% ipython --no-banner

In [1]: import numpy as np

In [2]: np.set_printoptions(precision=2, suppress=True, linewidth=160)

In [3]: X = np.loadtxt("data.csv", delimiter=",")

In [4]: X
Out[4]: 
array([[ 0.,  0.,  0.,  2.,  0.,  2.,  0.,  2.],
       [ 1.,  1., -2.,  2.,  1.,  2.,  0.,  0.],
       [ 1.,  1., -4.,  0.,  2.,  2.,  0.,  1.],
       [ 2.,  2., -4.,  2.,  2.,  1.,  2.,  0.],
       [ 1.,  1., -4.,  2.,  2.,  1.,  2.,  1.],
       [ 0.,  0.,  0.,  0.,  0.,  1.,  0.,  2.],
       [ 0.,  1.,  0.,  0.,  0.,  2.,  1.,  1.]])

In [5]: Uu, s, Vt = np.linalg.svd(X)

In [6]: s.round(2) + 0
Out[6]: array([10.21,  4.13,  2.55,  1.93,  1.75,  0.68,  0.  ])

In [7]: other = Uu[:, :6] @ np.diag(s[:6]) @ Vt[:6]

In [8]: np.round(np.abs(X - other).max(), 2)
Out[8]: np.float64(0.0)

In [9]: round(float(np.linalg.norm(X - other) / np.linalg.norm(X)), 2)
Out[9]: 0.0

In [10]: t = np.radians(45)

In [11]: r_ = np.eye(8)

In [12]: r_[6, 6] = r_[1, 1] = np.cos(t)

In [13]: r_[6, 1], r_[1, 6] = -np.sin(t), np.sin(t)

In [14]: r_
Out[14]: 
array([[ 1.  ,  0.  ,  0.  ,  0.  ,  0.  ,  0.  ,  0.  ,  0.  ],
       [ 0.  ,  0.71,  0.  ,  0.  ,  0.  ,  0.  ,  0.71,  0.  ],
       [ 0.  ,  0.  ,  1.  ,  0.  ,  0.  ,  0.  ,  0.  ,  0.  ],
       [ 0.  ,  0.  ,  0.  ,  1.  ,  0.  ,  0.  ,  0.  ,  0.  ],
       [ 0.  ,  0.  ,  0.  ,  0.  ,  1.  ,  0.  ,  0.  ,  0.  ],
       [ 0.  ,  0.  ,  0.  ,  0.  ,  0.  ,  1.  ,  0.  ,  0.  ],
       [ 0.  , -0.71,  0.  ,  0.  ,  0.  ,  0.  ,  0.71,  0.  ],
       [ 0.  ,  0.  ,  0.  ,  0.  ,  0.  ,  0.  ,  0.  ,  1.  ]])

In [15]: other = X @ r_.T

In [16]: other.round(2) + 0
Out[16]: 
array([[ 0.  ,  0.  ,  0.  ,  2.  ,  0.  ,  2.  ,  0.  ,  2.  ],
       [ 1.  ,  0.71, -2.  ,  2.  ,  1.  ,  2.  , -0.71,  0.  ],
       [ 1.  ,  0.71, -4.  ,  0.  ,  2.  ,  2.  , -0.71,  1.  ],
       [ 2.  ,  2.83, -4.  ,  2.  ,  2.  ,  1.  ,  0.  ,  0.  ],
       [ 1.  ,  2.12, -4.  ,  2.  ,  2.  ,  1.  ,  0.71,  1.  ],
       [ 0.  ,  0.  ,  0.  ,  0.  ,  0.  ,  1.  ,  0.  ,  2.  ],
       [ 0.  ,  1.41,  0.  ,  0.  ,  0.  ,  2.  ,  0.  ,  1.  ]])

In [17]: round(np.linalg.det(r_), 2), round(float(np.trace(r_)), 2)
Out[17]: (np.float64(1.0), 7.41)

In [18]: np.allclose(X @ X.T, other @ other.T)
Out[18]: True

In [19]: np.allclose(np.linalg.norm(X, axis=1), np.linalg.norm(other, axis=1))
Out[19]: True

In [20]: X[2] @ X[3]
Out[20]: np.float64(26.0)

In [21]: np.round(np.linalg.norm(X[2], 1), 2), round(float(np.linalg.norm(X[2], np.inf)), 2)
Out[21]: (np.float64(11.0), 4.0)

In [22]: round(np.linalg.norm(X) ** 2 / np.linalg.norm(X, 2) ** 2, 2)
Out[22]: np.float64(1.3)

In [23]: np.linalg.norm(X, axis=1).argmax()
Out[23]: np.int64(3)

In [24]: round(np.linalg.norm(X, "nuc"), 2)
Out[24]: np.float64(21.25)

In [25]: np.linalg.norm(X, axis=0)
Out[25]: array([2.65, 2.83, 7.21, 4.  , 3.61, 4.36, 3.  , 3.32])

In [26]: t3 = np.stack([X, 2 * X, X[::-1]])

In [27]: np.linalg.matrix_rank(t3)
Out[27]: array([6, 6, 6])

In [28]: t3.shape
Out[28]: (3, 7, 8)

In [29]: np.linalg.matrix_rank(t3.reshape(3, -1))
Out[29]: np.int64(2)

In [30]: A = np.load("arr.npy")

In [31]: A
Out[31]: 
array([[ 0.2, -0.4, -0.6, -0.7],
       [-0.9,  0.3, -0.9, -0.3],
       [ 0.9,  0.3, -0.3, -1.9],
       [ 0.2, -1.7,  0.6,  0.2],
       [ 1.7, -0.6,  1.6,  1.9]])

In [32]: vec = np.array([1, 1, 2, 0])

In [33]: target = A @ vec

In [34]: beta, lr = np.zeros(4), 1 / np.linalg.norm(A, 2) ** 2

In [35]: for i in range(30):
    ...:     beta -= lr * A.T @ (A @ beta - target)
    ...:     if i % 5 == 0: print(i, round(np.linalg.norm(A @ beta - target), 2))
    ...: 
0 2.3
5 0.9
10 0.58
15 0.49
20 0.45
25 0.41

In [36]: beta
Out[36]: array([1.34, 0.89, 1.36, 0.27])

In [37]: round(np.linalg.cond(A), 2)
Out[37]: np.float64(7.48)

In [38]: other = np.c_[A[:, :3] @ np.array([[0, 1, 3], [1, 3, 1], [0, 3, 4]]), np.array([-2, 0, -2, 2, -2])]

In [39]: other
Out[39]: 
array([[-0.4, -2.8, -2.2, -2. ],
       [ 0.3, -2.7, -6. ,  0. ],
       [ 0.3,  0.9,  1.8, -2. ],
       [-1.7, -3.1,  1.3,  2. ],
       [-0.6,  4.7, 10.9, -2. ]])

In [40]: np.linalg.matrix_rank(np.c_[A, other])
Out[40]: np.int64(5)

In [41]: np.linalg.matrix_rank(other)
Out[41]: np.int64(4)

In [42]: W0 = np.array([[2.0, 6.0, 4.0, 6.0],
    ...:     [0.0, -6.0, -4.0, -8.0],
    ...:     [-4.0, 0.0, 0.0, 4.0],
    ...:     [4.0, 6.0, 4.0, 4.0]])

In [43]: hat = np.triu(np.array([[3, 0, 1, 3], [1, 3, 0, 2], [3, 0, 0, 2], [1, 3, 0, 3]]), 1) + np.eye(4)

In [44]: other = hat @ W0 @ np.linalg.inv(hat)

In [45]: round(np.linalg.det(other), 2)
Out[45]: np.float64(-0.0)

In [46]: hat @ W0 - W0 @ hat
Out[46]: 
array([[  8.,  18.,  10., -10.],
       [  8.,  12.,   8.,  28.],
       [  8.,  12.,  12.,  20.],
       [  0.,   0.,  -4., -32.]])

In [47]: Uu, s, Vt = np.linalg.svd(W0)

In [48]: V = Vt[:(s > 1e-8).sum()]

In [49]: rng = np.random.default_rng(65)

In [50]: vec = W0[2] + -3 * W0[0] + rng.integers(2) * np.eye(4)[0]

In [51]: vec
Out[51]: array([-10., -18., -12., -14.])

In [52]: np.diag(V.T @ V)
Out[52]: array([0.69, 0.43, 0.19, 0.69])

In [53]: V.T @ V
Out[53]: 
array([[ 0.69,  0.29,  0.19, -0.31],
       [ 0.29,  0.43,  0.29,  0.29],
       [ 0.19,  0.29,  0.19,  0.19],
       [-0.31,  0.29,  0.19,  0.69]])

In [54]: round(float(np.linalg.norm(vec - V.T @ V @ vec)), 2)
Out[54]: 0.0

In [55]: W0 @ W0
Out[55]: 
array([[ 12.,  12.,   8.,   4.],
       [-16., -12.,  -8.,   0.],
       [  8.,   0.,   0.,  -8.],
       [  8.,  12.,   8.,   8.]])

In [56]: (W0 + W0.T) / 2
Out[56]: 
array([[ 2.,  3.,  0.,  5.],
       [ 3., -6., -2., -1.],
       [ 0., -2.,  0.,  4.],
       [ 5., -1.,  4.,  4.]])

In [57]: W = np.array([[3, -9, 7, 7, -2, 3],
    ...:     [-6, 4, -6, 6, -4, -3],
    ...:     [5, -6, 0, 6, -3, 2],
    ...:     [4, 1, -4, 0, 7, 3]])

In [58]: beta = np.array([1, 1, 2, 1, 0, 2])

In [59]: H = np.maximum(W0 @ W + beta, 0)

In [60]: np.linalg.matrix_rank(H)
Out[60]: np.int64(4)

In [61]: (H > 0).astype(int)
Out[61]: 
array([[1, 0, 0, 1, 1, 1],
       [0, 0, 1, 0, 0, 0],
       [1, 1, 0, 0, 1, 1],
       [1, 0, 0, 1, 0, 1]])

In [62]: Z = np.array([[1, 1, 2], [2, 0, 0], [2, 2, 2], [1, 2, 2], [0, 2, 2], [0, 1, 2]])

In [63]: W @ Z
Out[63]: 
array([[  6,  30,  36],
       [ -4, -17, -26],
       [ -1,  13,  20],
       [ -2,  13,  20]])

In [64]: (H @ Z).round(6).argmax(axis=1)
Out[64]: array([2, 0, 0, 2])

In [65]: np.round(X @ np.linalg.pinv(X) @ X, 2) + 0
Out[65]: 
array([[ 0.,  0.,  0.,  2.,  0.,  2.,  0.,  2.],
       [ 1.,  1., -2.,  2.,  1.,  2.,  0.,  0.],
       [ 1.,  1., -4.,  0.,  2.,  2.,  0.,  1.],
       [ 2.,  2., -4.,  2.,  2.,  1.,  2.,  0.],
       [ 1.,  1., -4.,  2.,  2.,  1.,  2.,  1.],
       [ 0.,  0.,  0.,  0.,  0.,  1.,  0.,  2.],
       [ 0.,  1.,  0.,  0.,  0.,  2.,  1.,  1.]])

In [66]: np.linalg.lstsq(X[:-1].T, X[-1])[2]
Out[66]: np.int32(5)

In [67]: np.abs(np.diag(np.linalg.qr(X)[1])) > 1e-9
Out[67]: array([ True,  True,  True,  True, False,  True,  True])

In [68]: data = np.load("test12.npy")

In [69]: data
Out[69]: 
array([[-0.63, -0.86, -0.95,  0.6 ,  0.85,  0.54],
       [ 0.54,  1.14, -0.4 ,  0.98, -1.  , -1.18],
       [-0.68, -0.31,  1.23, -0.03,  0.34, -1.52],
       [ 0.3 ,  1.49, -1.04, -1.67,  0.18, -0.29],
       [-0.3 ,  1.42,  0.79,  0.55,  0.87,  0.55],
       [ 1.12, -0.46,  1.29,  0.58, -1.  ,  0.6 ],
       [-1.82,  0.18,  0.04, -0.48, -1.4 ,  0.4 ]])

In [70]: other = np.c_[data[:, :3] @ np.array([[1, -2, 1], [-2, 1, 2], [0, 0, 1]]), np.array([-3, 0, 3, -3, -3, -1, 2])]

In [71]: other
Out[71]: 
array([[ 1.09,  0.4 , -3.3 , -3.  ],
       [-1.74,  0.06,  2.42,  0.  ],
       [-0.06,  1.05, -0.07,  3.  ],
       [-2.68,  0.89,  2.24, -3.  ],
       [-3.14,  2.02,  3.33, -3.  ],
       [ 2.04, -2.7 ,  1.49, -1.  ],
       [-2.18,  3.82, -1.42,  2.  ]])

In [72]: np.round(np.linalg.lstsq(data, other[:, 0])[0], 2) + 0
Out[72]: array([ 1., -2.,  0.,  0.,  0.,  0.])

In [73]: np.linalg.matrix_rank(other)
Out[73]: np.int64(4)

In [74]: np.linalg.norm(np.linalg.qr(data)[0].T @ other, axis=0) ** 2 / ((other ** 2).sum(axis=0) + 1e-12)
Out[74]: array([1.  , 1.  , 1.  , 0.81])

In [75]: vec = np.array([-3, 4, 5, 5, -1, -4])

In [76]: target = data @ vec

In [77]: np.linalg.lstsq(data, target)[0]
Out[77]: array([-3.,  4.,  5.,  5., -1., -4.])

In [78]: target
Out[78]: array([-6.31, 11.56, 12.54, -7.51, 10.21,  2.75,  3.78])

In [79]: np.linalg.solve(data.T @ data, data.T @ target)
Out[79]: array([-3.,  4.,  5.,  5., -1., -4.])

In [80]: target = target + 0.02 * rng.normal(size=7)

In [81]: target
Out[81]: array([-6.31, 11.58, 12.51, -7.52, 10.19,  2.75,  3.78])

In [82]: beta, *_ = np.linalg.lstsq(data, target)

In [83]: round(np.linalg.norm(target - data @ beta), 2)
Out[83]: np.float64(0.01)

In [84]: np.round(data.T @ (target - data @ beta), 2) + 0
Out[84]: array([0., 0., 0., 0., 0., 0.])

In [85]: beta
Out[85]: array([-3.  ,  4.  ,  4.99,  5.01, -1.01, -4.  ])

In [86]: [round(float(np.linalg.norm(np.linalg.solve(data.T @ data + lam * np.eye(6), data.T @ target))), 2) for lam in (0, 1, 10, 100)]
Out[86]: [9.59, 8.04, 3.43, 0.52]
